In [1]: import numpy as np

In [2]: np.set_printoptions(precision=2, suppress=True, linewidth=160)

In [3]: def rd(a):
   ...:     return np.round(a, 2) + 0
   ...: 

In [4]: rng = np.random.default_rng(300)

In [5]: labels = rng.integers(0, 3, 4)

In [6]: M = (labels[:, None] == labels) * -3 + np.eye(4)

In [7]: M
Out[7]: 
array([[-2.,  0.,  0.,  0.],
       [ 0., -2., -3.,  0.],
       [ 0., -3., -2.,  0.],
       [ 0.,  0.,  0., -2.]])

In [8]: W = np.array([[0, 1, 0, 3, 1], [3, 0, 1, 1, 2], [0, 3, 0, 1, 2], [3, 1, 1, 0, 1]])

In [9]: c = np.array([3, 2, 3, 3, 1])

In [10]: H = np.maximum(M @ W + c, 0)

In [11]: np.linalg.matrix_rank(H)
Out[11]: np.int64(3)

In [12]: C = np.array([[-5, 3, 4], [-1, -1, 2], [4, -1, -3], [4, -4, 1], [-5, -1, -2]])

In [13]: H @ C
Out[13]: 
array([[ -3.,   6.,   3.],
       [  4.,  -1.,  -3.],
       [  0.,   0.,   0.],
       [ 16., -13.,   0.]])

In [14]: proj = np.triu(np.array([[5, 5, 1, 9], [4, 0, 5, 3], [5, 4, 9, 4], [9, 0, 4, 7]]), 1) + np.eye(4)

In [15]: M2 = proj @ M @ np.linalg.inv(proj)

In [16]: M2
Out[16]: 
array([[  -2.,   -3.,    0.,    9.],
       [   0.,  -17.,   72., -243.],
       [   0.,   -3.,   13.,  -51.],
       [   0.,    0.,    0.,   -2.]])

In [17]: np.trace(M2), np.trace(M)
Out[17]: (np.float64(-8.0), np.float64(-8.0))

In [18]: rd(np.linalg.eigvals(M))
Out[18]: array([ 1., -5., -2., -2.])

In [19]: print(np.einsum("ij,ji->", M, M))
34.0

In [20]: K = np.loadtxt("x.csv", delimiter=",")

In [21]: K
Out[21]: 
array([[0., 1., 1., 1., 1., 1.],
       [1., 0., 1., 1., 1., 1.],
       [1., 1., 0., 1., 1., 1.],
       [1., 1., 1., 0., 0., 1.],
       [1., 1., 1., 0., 0., 0.],
       [1., 1., 1., 1., 0., 0.]])

In [22]: labels = rng.permutation(6)

In [23]: labels
Out[23]: array([5, 0, 2, 3, 4, 1])

In [24]: M2 = K[labels][:, labels]

In [25]: M2
Out[25]: 
array([[0., 1., 1., 1., 0., 1.],
       [1., 0., 1., 1., 1., 1.],
       [1., 1., 0., 1., 1., 1.],
       [1., 1., 1., 0., 0., 1.],
       [0., 1., 1., 0., 0., 1.],
       [1., 1., 1., 1., 1., 0.]])

In [26]: print(rd(np.linalg.det(M2)), rd(np.linalg.det(K[labels])))
3.0 3.0

In [27]: blk = np.stack([K, -2 * K, K[::-1]])

In [28]: print(blk.shape)
(3, 6, 6)

In [29]: np.linalg.matrix_rank(blk)
Out[29]: array([6, 6, 6])

In [30]: np.linalg.matrix_rank(blk.reshape(3, -1))
Out[30]: np.int64(2)

In [31]: print(blk.sum(axis=0))
[[ 1.  0.  0.  0. -1. -1.]
 [ 0.  1.  0. -1. -1. -1.]
 [ 0.  0.  1. -1. -1.  0.]
 [ 0.  0. -1.  1.  1.  0.]
 [ 0. -1.  0.  1.  1.  1.]
 [-1.  0.  0.  0.  1.  1.]]

In [32]: print(rd(np.linalg.det(blk)))
[  3. 192.  -3.]

In [33]: print((blk @ K.T).shape)
(3, 6, 6)

In [34]: np.einsum("bij,cij->bc", blk, blk)
Out[34]: 
array([[ 26., -52.,  16.],
       [-52., 104., -32.],
       [ 16., -32.,  26.]])

In [35]: K.ravel(order="F")
Out[35]: array([0., 1., 1., 1., 1., 1., 1., 0., 1., 1., 1., 1., 1., 1., 0., 1., 1., 1., 1., 1., 1., 0., 0., 1., 1., 1., 1., 0., 0., 0., 1., 1., 1., 1., 0., 0.])

In [36]: K.reshape(-1, 2)
Out[36]: 
array([[0., 1.],
       [1., 1.],
       [1., 1.],
       [1., 0.],
       [1., 1.],
       [1., 1.],
       [1., 1.],
       [0., 1.],
       [1., 1.],
       [1., 1.],
       [1., 0.],
       [0., 1.],
       [1., 1.],
       [1., 0.],
       [0., 0.],
       [1., 1.],
       [1., 1.],
       [0., 0.]])

In [37]: blk = K.reshape(6, 2, -1)

In [38]: blk.shape
Out[38]: (6, 2, 3)

In [39]: print(blk[:, 0])
[[0. 1. 1.]
 [1. 0. 1.]
 [1. 1. 0.]
 [1. 1. 1.]
 [1. 1. 1.]
 [1. 1. 1.]]

In [40]: np.einsum("ihd,jhd->hij", blk, blk).shape
Out[40]: (2, 6, 6)

In [41]: np.swapaxes(blk, 1, 2)[2]
Out[41]: 
array([[1., 1.],
       [1., 1.],
       [0., 1.]])

In [42]: blk.sum(axis=1)
Out[42]: 
array([[1., 2., 2.],
       [2., 1., 2.],
       [2., 2., 1.],
       [1., 1., 2.],
       [1., 1., 1.],
       [2., 1., 1.]])

In [43]: rd(np.linalg.norm(K, "nuc"))
Out[43]: np.float64(9.61)

In [44]: K[3] @ K[1]
Out[44]: np.float64(3.0)

In [45]: print(rd(np.linalg.norm(K, axis=1)))
[2.24 2.24 2.24 2.   1.73 2.  ]

In [46]: rd(np.linalg.norm(K, 2))
Out[46]: np.float64(4.43)

In [47]: rd(np.linalg.norm(K[3] - K[1]))
Out[47]: np.float64(1.73)

In [48]: rd(np.linalg.norm(K) ** 2 / np.linalg.norm(K, 2) ** 2)
Out[48]: np.float64(1.33)

In [49]: vals, vecs = np.linalg.eigh(K)

In [50]: rd(vecs.T @ K @ vecs)
Out[50]: 
array([[-1.8 ,  0.  ,  0.  ,  0.  ,  0.  ,  0.  ],
       [ 0.  , -1.  ,  0.  ,  0.  ,  0.  ,  0.  ],
       [ 0.  ,  0.  , -1.  ,  0.  ,  0.  ,  0.  ],
       [ 0.  ,  0.  ,  0.  , -1.  ,  0.  ,  0.  ],
       [ 0.  ,  0.  ,  0.  ,  0.  ,  0.38,  0.  ],
       [ 0.  ,  0.  ,  0.  ,  0.  ,  0.  ,  4.43]])

In [51]: rd(np.linalg.eigvalsh(K @ K))
Out[51]: array([ 0.14,  1.  ,  1.  ,  1.  ,  3.25, 19.61])

In [52]: rd(np.abs(vecs[:, -1]))
Out[52]: array([0.45, 0.45, 0.45, 0.39, 0.3 , 0.39])

In [53]: rd(np.linalg.svd(K, compute_uv=False))
Out[53]: array([4.43, 1.8 , 1.  , 1.  , 1.  , 0.38])

In [54]: rd(vecs @ np.diag(vals) @ vecs.T)
Out[54]: 
array([[0., 1., 1., 1., 1., 1.],
       [1., 0., 1., 1., 1., 1.],
       [1., 1., 0., 1., 1., 1.],
       [1., 1., 1., 0., 0., 1.],
       [1., 1., 1., 0., 0., 0.],
       [1., 1., 1., 1., 0., 0.]])

In [55]: rd(vals.sum()), np.trace(K)
Out[55]: (np.float64(0.0), np.float64(0.0))

In [56]: rd(np.linalg.eigvalsh(K + -1 * np.eye(6)))
Out[56]: array([-2.8 , -2.  , -2.  , -2.  , -0.62,  3.43])

In [57]: rd(vecs.T @ vecs)
Out[57]: 
array([[1., 0., 0., 0., 0., 0.],
       [0., 1., 0., 0., 0., 0.],
       [0., 0., 1., 0., 0., 0.],
       [0., 0., 0., 1., 0., 0.],
       [0., 0., 0., 0., 1., 0.],
       [0., 0., 0., 0., 0., 1.]])

In [58]: np.unique(vals.round(6) + 0, return_counts=True)[1]
Out[58]: array([1, 3, 1, 1])

In [59]: W0 = np.loadtxt("data.csv", delimiter=",")

In [60]: W0
Out[60]: 
array([[-4.,  5., -2.,  3.,  4.,  2., -3.,  1., -5.,  3., -1.],
       [-3.,  2.,  3.,  5.,  4.,  5.,  0.,  3., -5., -2., -2.],
       [-4., -1., -5.,  3., -4.,  3., -1.,  3., -1.,  5.,  4.],
       [-4., -5.,  0., -3., -4.,  1.,  5., -2., -4., -2.,  5.],
       [-3.,  5., -5., -5., -5.,  2.,  5.,  1.,  1.,  4.,  1.],
       [-5., -1., -3.,  3.,  3., -1., -3.,  2., -3., -5.,  2.],
       [ 5., -2., -4.,  1.,  2.,  5.,  2., -5.,  5.,  0.,  2.],
       [ 0.,  4.,  5.,  0.,  3.,  5., -4., -5.,  5., -5.,  0.]])

In [61]: W = np.array([[0, 2, 3, 1, 0, 1],
    ...:     [1, 0, 1, 2, 2, 2],
    ...:     [3, 0, 0, 2, 2, 2],
    ...:     [2, 0, 2, 0, 0, 3],
    ...:     [0, 0, 2, 3, 0, 0],
    ...:     [2, 1, 0, 1, 0, 1],
    ...:     [3, 3, 3, 2, 3, 0],
    ...:     [0, 0, 3, 2, 0, 3],
    ...:     [0, 0, 1, 3, 0, 3],
    ...:     [1, 3, 3, 3, 0, 0],
    ...:     [1, 0, 1, 1, 0, 0]])

In [62]: c = np.array([0, 2, 3, 1, 2, 3])

In [63]: H = np.maximum(W0 @ W + c, 0)

In [64]: H
Out[64]: 
array([[ 2.,  0.,  7.,  6.,  0.,  4.],
       [27.,  0., 10.,  8., 12., 24.],
       [ 2.,  9., 12.,  0.,  0.,  5.],
       [ 9.,  4.,  0.,  0.,  7.,  0.],
       [ 4., 25., 11., 13., 17.,  0.],
       [ 0.,  0.,  0.,  0.,  0.,  0.],
       [ 6., 23., 20., 16.,  0.,  4.],
       [12.,  0.,  0., 15.,  8., 26.]])

In [65]: print((H > 0).astype(int))
[[1 0 1 1 0 1]
 [1 0 1 1 1 1]
 [1 1 1 0 0 1]
 [1 1 0 0 1 0]
 [1 1 1 1 1 0]
 [0 0 0 0 0 0]
 [1 1 1 1 0 1]
 [1 0 0 1 1 1]]

In [66]: C = np.array([[2, 0], [1, 2], [1, 1], [-2, 2], [2, -1], [2, -1]])

In [67]: (H @ C).round(6).argmax(axis=1)
Out[67]: array([1, 0, 0, 0, 1, 0, 1, 0])
